$ python3 -q
>>> import numpy as np
>>> import numpy.linalg as la
>>> np.set_printoptions(precision=2, suppress=True, linewidth=160)
>>> tidy = lambda a: np.round(a, 2) + 0
>>> X = np.array([[2, 0, 0], [1, 1, 0], [-2, -3, 1]])
>>> B = X / la.norm(X, axis=1, keepdims=True)
>>> G = B @ B.T
>>> tidy(G[0])
array([ 1.  ,  0.71, -0.53])
>>> np.argwhere(np.triu(np.abs(G) > 0.95, 1))
array([], shape=(0, 2), dtype=int64)
>>> (np.abs(G) > 0.9).astype(int)
array([[1, 0, 0],
       [0, 1, 1],
       [0, 1, 1]])
>>> def softmax(z):
...     e = np.exp(z - z.max(axis=-1, keepdims=True))
...     return e / e.sum(axis=-1, keepdims=True)
... 
>>> tidy(softmax(X).sum(axis=1))
array([1., 1., 1.])
>>> tidy(softmax(10 * X[0]))
array([1., 0., 0.])
>>> tidy(softmax(X[0] + -3))
array([0.79, 0.11, 0.11])
>>> S = X @ X.T / np.sqrt(3)
>>> softmax(S).round(6).argmax(axis=1)
array([0, 0, 2])
>>> O = X.astype(float).copy()
>>> for j in range(3):
...     O[:, j] -= O[:, :j] @ (O[:, :j].T @ O[:, j])
...     O[:, j] /= la.norm(O[:, j])
... 
>>> tidy(O.T @ O)
array([[1., 0., 0.],
       [0., 1., 0.],
       [0., 0., 1.]])
>>> tidy(O)
array([[ 0.67, -0.73, -0.16],
       [ 0.33,  0.1 ,  0.94],
       [-0.67, -0.68,  0.31]])
>>> tidy(O.T @ X)
array([[ 3.  ,  2.33, -0.67],
       [ 0.  ,  2.13, -0.68],
       [ 0.  ,  0.  ,  0.31]])
>>> x0 = np.array([0, 3, -3])
>>> target = O @ x0
>>> beta, lr = np.zeros(3), 1 / la.norm(O, 2) ** 2
>>> for i in range(25):
...     beta -= lr * O.T @ (O @ beta - target)
...     if i % 5 == 0: print(i, round(la.norm(O @ beta - target), 2))
... 
0 0.0
5 0.0
10 0.0
15 0.0
20 0.0
>>> tidy(la.cond(O))
np.float64(1.0)
>>> tidy(beta)
array([ 0.,  3., -3.])
>>> x0 = np.array([0, -1, -2])
>>> target = X @ x0
>>> target
array([ 0, -1,  1])
>>> tidy(la.solve(X, X[:, 0]))
array([1., 0., 0.])
>>> tidy(la.solve(X, 4 * target))
array([ 0., -4., -8.])
>>> tidy(la.solve(X.T, X[1]))
array([0., 1., 0.])
>>> J = np.array([[10, 9], [5, 4], [12, 11]])
>>> J
array([[10,  9],
       [ 5,  4],
       [12, 11]])
>>> ang = np.radians(90)
>>> r_ = np.eye(2)
>>> r_[1, 1] = r_[0, 0] = np.cos(ang)
>>> r_[1, 0], r_[0, 1] = -np.sin(ang), np.sin(ang)
>>> tidy(r_)
array([[ 0.,  1.],
       [-1.,  0.]])
>>> B = J @ r_.T
>>> np.allclose(J @ J.T, B @ B.T)
True
>>> tidy(la.det(r_)), tidy(np.trace(r_))
(np.float64(1.0), np.float64(0.0))
>>> np.allclose(la.norm(J, axis=1), la.norm(B, axis=1))
True
>>> B = np.c_[J[:, :1] @ np.array([[3]]), np.array([2, 0, 2])]
>>> B
array([[30,  2],
       [15,  0],
       [36,  2]])
>>> tidy(la.lstsq(J, B[:, 0])[0])
array([3., 0.])
>>> tidy(la.norm(la.qr(J)[0].T @ B, axis=0) ** 2 / ((B ** 2).sum(axis=0) + 1e-12))
array([1.  , 0.97])
>>> la.matrix_rank(B)
np.int64(2)
>>> la.matrix_rank(np.c_[J, B])
np.int64(3)
>>> rng = np.random.default_rng(22)
>>> labels = rng.permutation(2)
>>> B = J[:, labels] * rng.choice([-1, 1], 2)
>>> B
array([[-10,   9],
       [ -5,   4],
       [-12,  11]])
>>> U, _, Vh = la.svd(J.T @ B)
>>> labels
array([0, 1])
>>> f = np.array([3, 2])
>>> np.convolve(J[2], f)
array([36, 57, 22])
>>> np.polyval(f, J[2])
array([38, 35])
>>> np.correlate(J[2], J[1], "full")
array([ 48, 104,  55])
>>> np.array([np.convolve(row, f, "same") for row in J])
array([[30, 47],
       [15, 22],
       [36, 57]])
>>> x0 = np.array([2, 0])
>>> J @ x0
array([20, 10, 24])
>>> (J * x0).sum(axis=1)
array([20, 10, 24])
>>> np.sign((J @ x0).round(6))
array([1, 1, 1])
>>> J @ np.eye(2)[0]
array([10.,  5., 12.])
>>> la.norm(J @ x0) <= la.norm(J, 2) * la.norm(x0) + 1e-9
np.True_
>>> m1 = np.loadtxt("layer16.csv", delimiter=",")
>>> tidy(m1)
array([[0.29, 0.43, 0.29, 0.  ],
       [0.17, 0.33, 0.33, 0.17],
       [0.09, 0.27, 0.36, 0.27],
       [0.  , 0.33, 0.33, 0.33]])
>>> U, sigma, Vh = la.svd(m1)
>>> vecs = Vh[:(sigma > 1e-8).sum()]
>>> x0 = m1[1] + -3 * m1[3] + rng.integers(2) * np.eye(4)[2]
>>> tidy(x0)
array([ 0.17, -0.67, -0.67, -0.83])
>>> np.allclose(vecs.T @ vecs @ x0, x0)
True
>>> tidy(np.diag(vecs.T @ vecs))
array([0.67, 1.  , 0.67, 0.67])
>>> labels = rng.permutation(3)
>>> labels
array([1, 0, 2])
>>> B = X[labels][:, labels]
>>> tidy(np.sort(np.abs(la.eigvals(B))))
array([1., 1., 2.])
>>> np.diag(B)
array([1, 2, 1])
>>> np.allclose(B, X)
False
>>> U, sigma, Vh = la.svd(m1)
>>> tidy(sigma)
array([1.06, 0.34, 0.08, 0.  ])
>>> B = U[:, :3] @ np.diag(sigma[:3]) @ Vh[:3]
>>> tidy(la.norm(m1 - B) / la.norm(m1))
np.float64(0.0)
>>> B = m1 / np.sqrt((m1 ** 2).mean(axis=1, keepdims=True))
>>> la.matrix_rank(m1 - m1.mean(axis=1, keepdims=True))
np.int64(3)
>>> la.matrix_rank(B) == la.matrix_rank(m1)
np.True_
>>> tidy(B[1])
array([0.63, 1.26, 1.26, 0.63])
>>> A = np.array([[-2, 0, 0], [0, -1, 0], [0, 0, -2]])
>>> tidy(la.det(A[::-1]))
np.float64(4.0)
>>> tidy(la.eigvals(A).sum().real)
np.float64(-5.0)
>>> tidy(la.det(A.T))
np.float64(-4.0)
>>> tidy(la.eigvals(A))
array([-2., -1., -2.])
>>> M = np.array([[1.9, 2.4, 0.1], [0.3, 0.4, -0.4], [-1.8, 0.0, -0.3]])
>>> M[:, 1] *= 20
>>> M
array([[ 1.9, 48. ,  0.1],
       [ 0.3,  8. , -0.4],
       [-1.8,  0. , -0.3]])
>>> U, sigma, Vh = la.svd(M)
>>> tidy(sigma)
array([48.7 ,  1.83,  0.4 ])
>>> B = U[:, :1] @ np.diag(sigma[:1]) @ Vh[:1]
>>> tidy(B)
array([[ 1.9 , 48.  ,  0.03],
       [ 0.32,  8.  ,  0.01],
       [ 0.  , -0.07,  0.  ]])
>>> tidy(np.abs(M - B).max())
np.float64(1.8)
>>> tidy(la.norm(M - B) / la.norm(M))
np.float64(0.04)
>>> labels = rng.permutation(3)
>>> labels
array([1, 0, 2])
>>> B = M[labels][:, labels]
>>> tidy(la.det(B)), tidy(la.det(M[labels]))
(np.float64(35.76), np.float64(-35.76))
>>> x0 = np.array([6, 8, 1])
>>> target = M @ x0
>>> tidy(target)
array([395.5,  65.4, -11.1])
>>> tidy(la.solve(M, target + M[:, 0]))
array([7., 8., 1.])
>>> tidy(la.solve(M, M[:, 2]))
array([0., 0., 1.])
>>> np.abs(np.diag(la.qr(m1)[1])) > 1e-9
array([ True,  True,  True, False])
>>> la.lstsq(m1[:-1].T, m1[-1])[2]
np.int32(2)
>>> np.unique(m1.round(6), axis=0).shape
(4, 4)
>>> np.allclose(m1[:-1].T @ la.lstsq(m1[:-1].T, m1[-1])[0], m1[-1])
False
>>> K = np.load("mat.npy")
>>> K
array([[ 1, -2,  4],
       [ 1, -1,  1],
       [ 1,  0,  0],
       [ 1,  1,  1]])
>>> O, r_ = la.qr(K)
>>> np.trace(O @ O.T)
np.float64(3.0)
>>> tidy(r_)
array([[-2.  ,  1.  , -3.  ],
       [ 0.  ,  2.24, -2.24],
       [ 0.  ,  0.  ,  2.  ]])
>>> abs(r_[0, 0]), tidy(la.norm(K[:, 0]))
(np.float64(2.0), np.float64(2.0))
>>> tidy(O)
array([[-0.5 , -0.67,  0.5 ],
       [-0.5 , -0.22, -0.5 ],
       [-0.5 ,  0.22, -0.5 ],
       [-0.5 ,  0.67,  0.5 ]])
>>> O.shape, r_.shape
((4, 3), (3, 3))
>>> x0 = np.array([1, -1, -3])
>>> target = K @ x0
>>> beta, lr = np.zeros(3), 1 / la.norm(K, 2) ** 2
>>> for i in range(8):
...     beta -= lr * K.T @ (K @ beta - target)
...     if i % 2 == 0: print(i, round(la.norm(K @ beta - target), 2))
... 
0 2.85
2 2.56
4 2.31
6 2.09
>>> tidy(beta)
array([-0.13,  0.1 , -2.07])
>>> tidy(la.cond(K))
np.float64(4.54)
>>> W0 = np.load("block17.npy")
>>> W0
array([[-16, -16,  24,   8],
       [  4,   4,  -6,  -2],
       [  4,   4,  -6,  -2],
       [-12, -12,  18,   6]])
>>> tidy(np.sort(np.abs(la.eigvals(W0))))
array([ 0.,  0.,  0., 12.])
>>> (W0 + W0.T) / 2
array([[-16.,  -6.,  14.,  -2.],
       [ -6.,   4.,  -1.,  -7.],
       [ 14.,  -1.,  -6.,   8.],
       [ -2.,  -7.,   8.,   6.]])
>>> np.trace(W0)
np.int64(-12)
>>> tidy(la.det(W0))
np.float64(0.0)
>>> W0 @ W0
array([[ 192,  192, -288,  -96],
       [ -48,  -48,   72,   24],
       [ -48,  -48,   72,   24],
       [ 144,  144, -216,  -72]])
>>> np.allclose(W0, W0.T)
False
>>> la.matrix_power(W0, 2)
array([[ 192,  192, -288,  -96],
       [ -48,  -48,   72,   24],
       [ -48,  -48,   72,   24],
       [ 144,  144, -216,  -72]])
